$ ipython --no-banner

In [1]: import numpy as np

In [2]: import numpy.linalg as la

In [3]: np.set_printoptions(precision=4, suppress=True, linewidth=160)

In [4]: def rnd(a):
   ...:     return np.round(a, 4) + 0
   ...: 

In [5]: K = np.load("block5.npy")

In [6]: K
Out[6]: 
array([[2., 0., 0.],
       [0., 2., 0.],
       [0., 0., 2.]])

In [7]: q = K.astype(float).copy()

In [8]: for j in range(3):
   ...:     q[:, j] -= q[:, :j] @ (q[:, :j].T @ q[:, j])
   ...:     q[:, j] /= la.norm(q[:, j])
   ...: 

In [9]: q.T @ K
Out[9]: 
array([[2., 0., 0.],
       [0., 2., 0.],
       [0., 0., 2.]])

In [10]: q
Out[10]: 
array([[1., 0., 0.],
       [0., 1., 0.],
       [0., 0., 1.]])

In [11]: evals, evecs = la.eigh(K)

In [12]: rnd(la.eigvalsh(K @ K))
Out[12]: array([4., 4., 4.])

In [13]: evecs @ np.diag(evals) @ evecs.T
Out[13]: 
array([[2., 0., 0.],
       [0., 2., 0.],
       [0., 0., 2.]])

In [14]: np.unique(evals.round(6) + 0, return_counts=True)[1]
Out[14]: array([3])

In [15]: evecs.T @ K @ evecs
Out[15]: 
array([[2., 0., 0.],
       [0., 2., 0.],
       [0., 0., 2.]])

In [16]: rnd(la.eigvalsh(K + 2 * np.eye(3)))
Out[16]: array([4., 4., 4.])

In [17]: f, g = K[2], K[1]

In [18]: f @ f
Out[18]: np.float64(4.0)

In [19]: f @ g
Out[19]: np.float64(0.0)

In [20]: pr = (f @ g) / (f @ f) * f

In [21]: pr
Out[21]: array([0., 0., 0.])

In [22]: np.outer(f, g)
Out[22]: 
array([[0., 0., 0.],
       [0., 0., 0.],
       [0., 4., 0.]])

In [23]: rnd(la.norm(f + g) ** 2 + la.norm(f - g) ** 2)
Out[23]: np.float64(16.0)

In [24]: m1 = np.load("run12.npy")

In [25]: m1
Out[25]: 
array([[ 0, -1,  6, -2,  2],
       [ 0,  0, -7,  7,  7],
       [ 0,  0,  0, -3,  2],
       [ 0,  0,  0,  0,  0],
       [ 0,  0,  0,  0,  0]])

In [26]: np.allclose(m1[:-1].T @ la.lstsq(m1[:-1].T, m1[-1])[0], m1[-1])
Out[26]: True

In [27]: np.abs(np.diag(la.qr(m1)[1])) > 1e-9
Out[27]: array([False, False, False, False, False])

In [28]: la.lstsq(m1[:-1].T, m1[-1])[2]
Out[28]: np.int32(3)

In [29]: rnd(np.trace(la.pinv(m1) @ m1))
Out[29]: np.float64(3.0)

In [30]: data = np.array([[3, 3, 0], [2, 0, 1], [2, 0, 3], [1, 0, 1], [9, 3, 3]])

In [31]: out = np.c_[data[:, :1] @ np.array([[0]]), np.array([2, -2, 3, 2, 0])]

In [32]: out
Out[32]: 
array([[ 0,  2],
       [ 0, -2],
       [ 0,  3],
       [ 0,  2],
       [ 0,  0]])

In [33]: rnd(la.norm(la.qr(data)[0].T @ out, axis=0) ** 2 / ((out ** 2).sum(axis=0) + 1e-12))
Out[33]: array([0.   , 0.834])

In [34]: la.matrix_rank(out)
Out[34]: np.int64(1)

In [35]: la.matrix_rank(np.c_[data, out])
Out[35]: np.int64(4)
